$ python3 -q
>>> import numpy as np
>>> np.set_printoptions(suppress=True, linewidth=120)
>>> X = np.array([[0.75, -0.36, -0.1, -0.11, -2.51, -0.59, 1.36],
...     [-0.36, 0.34, -2.36, 1.03, -0.91, -0.75, -0.82],
...     [-0.1, -2.36, -2.65, -0.75, -0.32, 0.09, -2.27],
...     [-0.11, 1.03, -0.75, -1.23, -0.46, -1.83, 0.11],
...     [-2.51, -0.91, -0.32, -0.46, -1.19, -1.45, 0.23],
...     [-0.59, -0.75, 0.09, -1.83, -1.45, 0.6, 0.52],
...     [1.36, -0.82, -2.27, 0.11, 0.23, 0.52, 2.38]])
>>> print(X)
[[ 0.75 -0.36 -0.1  -0.11 -2.51 -0.59  1.36]
 [-0.36  0.34 -2.36  1.03 -0.91 -0.75 -0.82]
 [-0.1  -2.36 -2.65 -0.75 -0.32  0.09 -2.27]
 [-0.11  1.03 -0.75 -1.23 -0.46 -1.83  0.11]
 [-2.51 -0.91 -0.32 -0.46 -1.19 -1.45  0.23]
 [-0.59 -0.75  0.09 -1.83 -1.45  0.6   0.52]
 [ 1.36 -0.82 -2.27  0.11  0.23  0.52  2.38]]
>>> w, evecs = np.linalg.eigh(X)
>>> print(np.unique(w.round(6) + 0, return_counts=True)[1])
[1 1 1 1 1 1 1]
>>> print(np.round(evecs.T @ evecs, 2) + 0)
[[1. 0. 0. 0. 0. 0. 0.]
 [0. 1. 0. 0. 0. 0. 0.]
 [0. 0. 1. 0. 0. 0. 0.]
 [0. 0. 0. 1. 0. 0. 0.]
 [0. 0. 0. 0. 1. 0. 0.]
 [0. 0. 0. 0. 0. 1. 0.]
 [0. 0. 0. 0. 0. 0. 1.]]
>>> print(np.round(np.abs(evecs[:, -1]), 2))
[0.49 0.02 0.26 0.02 0.21 0.12 0.8 ]
>>> w, evecs = np.linalg.eigh(X)
>>> x0 = np.array([2, 3, -1, -5, -4, -1, -1])
>>> print(round(x0 @ X @ x0, 2))
-52.26
>>> print(np.round(np.linalg.eigvalsh(X[1:, 1:]), 2))
[-4.91 -3.07 -1.36  1.27  3.    3.33]
>>> print((np.sign(evecs[:, -1].round(6)) == np.sign(evecs[0, -1].round(6))).astype(int))
[1 0 0 1 0 1 1]
>>> rng = np.random.default_rng(134)
>>> z = rng.permutation(7)
>>> print(z)
[1 4 0 2 3 5 6]
>>> out = X[z][:, z]
>>> print(round(np.linalg.det(out), 2), round(np.linalg.det(X[z]), 2))
-960.13 -960.13
>>> print(np.allclose(out, X))
False
>>> print(np.round(np.sort(np.abs(np.linalg.eigvals(out))), 2))
[1.   2.   2.01 3.   4.   4.01 4.99]
>>> u = np.array([-1, 0, 1, 1, 3, 2, -1])
>>> out = X + np.outer(u, np.eye(7)[2])
>>> print(np.linalg.matrix_rank(np.linalg.inv(out) - np.linalg.inv(X), tol=1e-8))
1
>>> print(round(np.linalg.det(out) / np.linalg.det(X), 2), round(1 + np.linalg.solve(X, u)[2], 2))
0.77 0.77
>>> print(np.linalg.matrix_rank(out - X))
1
>>> M = np.load("out13.npy")
>>> print(M)
[[62.36 60.86 58.34 60.71 22.01]
 [60.7  59.91 59.42 61.31 18.39]
 [60.27 58.79 59.08 62.18 20.83]
 [59.6  59.98 60.88 60.8  20.74]
 [57.72 59.08 60.84 61.26 20.86]
 [60.81 59.41 59.58 59.88 20.04]
 [60.29 60.4  59.86 61.33 21.34]
 [59.14 60.01 58.39 60.3  20.24]
 [60.4  58.97 60.58 59.33 19.38]
 [59.93 60.33 60.54 59.08 20.34]
 [60.44 60.73 60.78 61.42 19.64]
 [60.41 60.6  59.59 58.9  20.09]
 [61.37 60.42 60.8  62.44 19.95]
 [61.61 60.76 60.01 59.42 20.06]
 [60.97 59.07 60.04 59.05 19.88]
 [59.22 60.48 61.13 60.12 21.12]
 [59.71 60.75 61.01 58.74 20.43]
 [59.27 60.27 59.35 59.18 20.73]
 [60.21 58.55 59.61 62.08 22.24]
 [60.48 60.83 60.34 57.36 20.2 ]
 [61.31 61.86 59.05 61.45 19.39]
 [60.29 60.27 61.73 59.37 19.94]
 [61.31 60.21 60.44 60.22 19.91]
 [60.7  58.32 60.52 59.44 19.15]
 [60.35 60.24 58.81 60.15 18.78]
 [58.87 59.79 61.   58.96 16.76]
 [60.79 59.98 59.97 59.37 19.35]
 [60.69 61.13 59.13 58.57 19.5 ]
 [58.93 61.22 60.   60.07 20.53]
 [60.65 59.37 58.97 60.76 20.5 ]
 [59.91 59.64 59.43 60.29 19.47]
 [59.56 58.25 59.49 58.82 21.18]]
>>> z = rng.permutation(5)
>>> out = M[:, z] * rng.choice([-1, 1], 5)
>>> print(out)
[[-60.71 -60.86 -58.34  22.01  62.36]
 [-61.31 -59.91 -59.42  18.39  60.7 ]
 [-62.18 -58.79 -59.08  20.83  60.27]
 [-60.8  -59.98 -60.88  20.74  59.6 ]
 [-61.26 -59.08 -60.84  20.86  57.72]
 [-59.88 -59.41 -59.58  20.04  60.81]
 [-61.33 -60.4  -59.86  21.34  60.29]
 [-60.3  -60.01 -58.39  20.24  59.14]
 [-59.33 -58.97 -60.58  19.38  60.4 ]
 [-59.08 -60.33 -60.54  20.34  59.93]
 [-61.42 -60.73 -60.78  19.64  60.44]
 [-58.9  -60.6  -59.59  20.09  60.41]
 [-62.44 -60.42 -60.8   19.95  61.37]
 [-59.42 -60.76 -60.01  20.06  61.61]
 [-59.05 -59.07 -60.04  19.88  60.97]
 [-60.12 -60.48 -61.13  21.12  59.22]
 [-58.74 -60.75 -61.01  20.43  59.71]
 [-59.18 -60.27 -59.35  20.73  59.27]
 [-62.08 -58.55 -59.61  22.24  60.21]
 [-57.36 -60.83 -60.34  20.2   60.48]
 [-61.45 -61.86 -59.05  19.39  61.31]
 [-59.37 -60.27 -61.73  19.94  60.29]
 [-60.22 -60.21 -60.44  19.91  61.31]
 [-59.44 -58.32 -60.52  19.15  60.7 ]
 [-60.15 -60.24 -58.81  18.78  60.35]
 [-58.96 -59.79 -61.    16.76  58.87]
 [-59.37 -59.98 -59.97  19.35  60.79]
 [-58.57 -61.13 -59.13  19.5   60.69]
 [-60.07 -61.22 -60.    20.53  58.93]
 [-60.76 -59.37 -58.97  20.5   60.65]
 [-60.29 -59.64 -59.43  19.47  59.91]
 [-58.82 -58.25 -59.49  21.18  59.56]]
>>> U, _, vt = np.linalg.svd(M.T @ out)
>>> print(np.round(U @ vt, 2) + 0)
[[ 0.  0.  0.  0.  1.]
 [ 0. -1.  0.  0.  0.]
 [ 0.  0. -1.  0.  0.]
 [-1.  0.  0.  0.  0.]
 [ 0.  0.  0.  1.  0.]]
>>> print(np.round(np.linalg.lstsq(M, out)[0], 2) + 0)
[[ 0.  0.  0.  0.  1.]
 [ 0. -1.  0.  0.  0.]
 [ 0.  0. -1.  0.  0.]
 [-1.  0.  0.  0.  0.]
 [ 0.  0.  0.  1.  0.]]
>>> gram = np.cov(out, rowvar=False)
>>> print(round(np.corrcoef(out[:, 3], out[:, 2])[0, 1], 2))
0.16
>>> print(np.round(np.corrcoef(out.T), 2))
[[ 1.   -0.1  -0.17 -0.25 -0.09]
 [-0.1   1.   -0.02  0.08 -0.21]
 [-0.17 -0.02  1.    0.16  0.29]
 [-0.25  0.08  0.16  1.   -0.01]
 [-0.09 -0.21  0.29 -0.01  1.  ]]
>>> print(np.argsort(-out.std(axis=0).round(6), kind="stable"))
[0 3 4 1 2]
>>> print(np.argwhere(np.triu(np.abs(np.corrcoef(out.T)) > 0.8, 1)))
[]
>>> print(np.round(out.std(axis=0), 2))
[1.18 0.86 0.84 1.03 0.91]
>>> print(gram.shape)
(5, 5)
>>> print(np.round(np.polyfit(out[:, 3], out[:, 2], 1), 2))
[  0.13 -62.65]
>>> m1 = np.load("sample2.npy")
>>> print(m1)
[[1.   0.2  0.04]
 [0.2  1.   0.2 ]
 [0.04 0.2  1.  ]]
>>> proj = np.triu(np.array([[-7, 4, 6], [-8, -7, -6], [6, 0, 7]]), 1) + np.eye(3)
>>> out = proj @ m1 @ np.linalg.inv(proj)
>>> print(np.round(np.linalg.det(out), 2))
0.92
>>> O = m1.astype(float).copy()
>>> for j in range(3):
...     O[:, j] -= O[:, :j] @ (O[:, :j].T @ O[:, j])
...     O[:, j] /= np.linalg.norm(O[:, j])
... 
>>> print(O.round(2) + 0)
[[ 0.98 -0.2   0.  ]
 [ 0.2   0.96 -0.2 ]
 [ 0.04  0.19  0.98]]
>>> print(np.round(O.T @ O, 2) + 0)
[[1. 0. 0.]
 [0. 1. 0.]
 [0. 0. 1.]]
>>> print(np.round(O.T @ m1, 2) + 0)
[[1.02 0.4  0.12]
 [0.   0.96 0.38]
 [0.   0.   0.94]]
>>> x0 = np.array([-3, -6, 8])
>>> y = m1 @ x0
>>> print(y.round(2))
[-3.88 -5.    6.68]
>>> print(np.round(np.linalg.solve(m1, 3 * y), 2))
[ -9. -18.  24.]
>>> print(np.round(np.linalg.solve(m1, m1[:, 0]), 2))
[1. 0. 0.]
>>> print(np.round(np.linalg.solve(m1, y + m1[:, 1]), 2))
[-3. -5.  8.]
>>> blk = np.stack([m1, -3 * m1, m1[::-1]])
>>> print(np.linalg.matrix_rank(blk.reshape(3, -1)))
2
>>> print((blk @ m1.T).shape)
(3, 3, 3)
>>> print(blk.shape)
(3, 3, 3)
>>> print(np.round(blk.sum(axis=0), 2))
[[-1.96 -0.2   0.92]
 [-0.2  -1.   -0.2 ]
 [ 0.92 -0.2  -1.96]]
>>> out = np.array([[2, 2, 0, 0, 3],
...     [2, 0, 3, 3, 2],
...     [0, 0, 2, 2, 3],
...     [3, 3, 0, 3, 2],
...     [0, 1, 1, 3, 3]])
>>> feats = np.tril(out)
>>> print(feats)
[[2 0 0 0 0]
 [2 0 0 0 0]
 [0 0 2 0 0]
 [3 3 0 3 0]
 [0 1 1 3 3]]
>>> x0 = np.array([0, 3, 1, 0, 0, 3, 3])
>>> y = X @ x0
>>> b, lr = np.zeros(7), 1 / np.linalg.norm(X, 2) ** 2
>>> for i in range(5):
...     b -= lr * X.T @ (X @ b - y)
...     if i % 1 == 0: print(i, round(np.linalg.norm(X @ b - y), 2))
... 
0 4.84
1 3.4
2 3.04
3 2.87
4 2.75
>>> print(b.round(2))
[1.1  1.55 1.82 0.32 0.39 1.22 2.89]
>>> print(np.round(np.linalg.cond(X), 2))
5.0
>>> arr = np.load("x.npy")
>>> print(arr)
[[2 2 2 2 2 2]
 [1 0 1 0 1 0]
 [3 3 3 3 3 3]
 [2 2 2 2 2 2]
 [1 0 1 0 1 0]
 [3 3 3 3 3 3]]
>>> U, sig, vt = np.linalg.svd(arr)
>>> evecs = vt[:(sig > 1e-8).sum()]
>>> x0 = arr[2] + 5 * arr[5] + rng.integers(2) * np.eye(6)[2]
>>> print(x0)
[18. 18. 18. 18. 18. 18.]
>>> print(np.allclose(evecs.T @ evecs @ x0, x0))
True
>>> print(round(float(np.linalg.norm(x0 - evecs.T @ evecs @ x0)), 2))
0.0
>>> print(np.round(evecs.T @ evecs, 2) + 0)
[[0.33 0.   0.33 0.   0.33 0.  ]
 [0.   0.33 0.   0.33 0.   0.33]
 [0.33 0.   0.33 0.   0.33 0.  ]
 [0.   0.33 0.   0.33 0.   0.33]
 [0.33 0.   0.33 0.   0.33 0.  ]
 [0.   0.33 0.   0.33 0.   0.33]]
>>> print(np.round(np.diag(evecs.T @ evecs), 2))
[0.33 0.33 0.33 0.33 0.33 0.33]
>>> print(np.linalg.matrix_rank(np.vstack([arr, x0])))
2
>>> rank = np.linalg.matrix_rank(arr)
>>> print(rank)
2
>>> ns = np.linalg.svd(arr)[2][rank:].T
>>> print(np.round(arr @ ns, 2) + 0)
[[0. 0. 0. 0.]
 [0. 0. 0. 0.]
 [0. 0. 0. 0.]
 [0. 0. 0. 0.]
 [0. 0. 0. 0.]
 [0. 0. 0. 0.]]
>>> print([int(np.linalg.matrix_rank(np.delete(arr, i, axis=0))) for i in range(6)])
[2, 2, 2, 2, 2, 2]
>>> print(np.allclose(arr @ ns, 0))
True
>>> print([int(np.linalg.matrix_rank(arr[:i])) for i in range(1, len(arr) + 1)])
[1, 2, 2, 2, 2, 2]
>>> print(ns.shape)
(6, 4)
>>> z = rng.permutation(6)
>>> print(z)
[4 1 2 0 5 3]
>>> out = arr[z][:, z]
>>> print(out)
[[1 0 1 1 0 0]
 [1 0 1 1 0 0]
 [3 3 3 3 3 3]
 [2 2 2 2 2 2]
 [3 3 3 3 3 3]
 [2 2 2 2 2 2]]
>>> print(round(float(np.linalg.norm(arr)), 2))
12.73
>>> print(arr - arr[0])
[[ 0  0  0  0  0  0]
 [-1 -2 -1 -2 -1 -2]
 [ 1  1  1  1  1  1]
 [ 0  0  0  0  0  0]
 [-1 -2 -1 -2 -1 -2]
 [ 1  1  1  1  1  1]]
>>> print(np.count_nonzero(arr))
30
>>> np.zeros(6, 6)
Traceback (most recent call last):
  File "<python-input-97>", line 1, in <module>
    np.zeros(6, 6)
    ~~~~~~~~^^^^^^
TypeError: Cannot interpret '6' as a data type
>>> print(np.linalg.matrix_rank(arr))
2
>>> print(np.round(np.linalg.svd(arr, compute_uv=False), 2) + 0)
[12.61  1.72  0.    0.    0.    0.  ]
>>> print(arr.sum(axis=0))
[12 10 12 10 12 10]
>>> print(np.unravel_index(np.abs(arr).argmax(), arr.shape))
(np.int64(2), np.int64(0))
>>> u, g = arr[4], arr[3]
>>> print(u @ g)
6
>>> print(u @ u)
3
>>> p = (u @ g) / (u @ u) * u
>>> print(np.linalg.matrix_rank(np.outer(u, g)))
1
>>> print((g - p) @ u)
0.0
>>> print(g - p)
[0. 2. 0. 2. 0. 2.]
>>> A = np.load("layer9.npy")
>>> print(A)
[[ 0. -1.  0. -1.]
 [-1.  0.  0. -1.]
 [ 0.  0.  0.  0.]
 [-1. -1.  0.  0.]]
>>> out = np.array([[2, -1], [-2, -1], [0, 0], [0, -2]])
>>> print(out.T @ A.T)
[[ 2. -2.  0.  0.]
 [ 3.  3.  0.  2.]]
>>> print(np.vstack([A, out.T]).shape)
(6, 4)
>>> print(np.linalg.matrix_rank(A @ out))
2
>>> out @ A
Traceback (most recent call last):
  File "<python-input-115>", line 1, in <module>
    out @ A
    ~~~~^~~
ValueError: matmul: Input operand 1 has a mismatch in its core dimension 0, with gufunc signature (n?,k),(k,m?)->(n?,m?) (size 4 is different from 2)
>>> x0 = np.array([3, 4, -5, 4])
>>> h = np.maximum(A @ x0, 0)
>>> print(np.maximum(A @ x0, 0) - np.maximum(-A @ x0, 0))
[-8. -7.  0. -7.]
>>> print(np.maximum(A @ (3 * x0), 0))
[0. 0. 0. 0.]
>>> print(np.flatnonzero(h > 1e-9))
[]
>>> data = np.loadtxt("case2.csv", delimiter=",")
>>> print(data)
[[ 4.27  0.31 -1.55]
 [ 1.37  0.08 -0.52]
 [-2.85 -0.21  1.  ]
 [ 1.4   0.14 -0.47]
 [-0.05  0.04  0.09]
 [ 4.16  0.42 -1.39]
 [ 0.03  0.09  0.06]
 [ 4.13  0.26 -1.43]
 [-2.79 -0.24  0.96]
 [ 1.41  0.09 -0.56]
 [-4.21 -0.28  1.48]
 [-1.49 -0.03  0.5 ]
 [-4.23 -0.32  1.4 ]
 [-4.2  -0.3   1.58]
 [ 2.75  0.1  -0.95]
 [ 4.19  0.29 -1.52]
 [-4.08 -0.24  1.54]
 [ 0.05  0.    0.04]]
>>> print(np.linalg.cond(data) > 100)
False
>>> print(np.round(np.abs(np.linalg.svd(data)[2][-1]), 2))
[0.27 0.73 0.62]
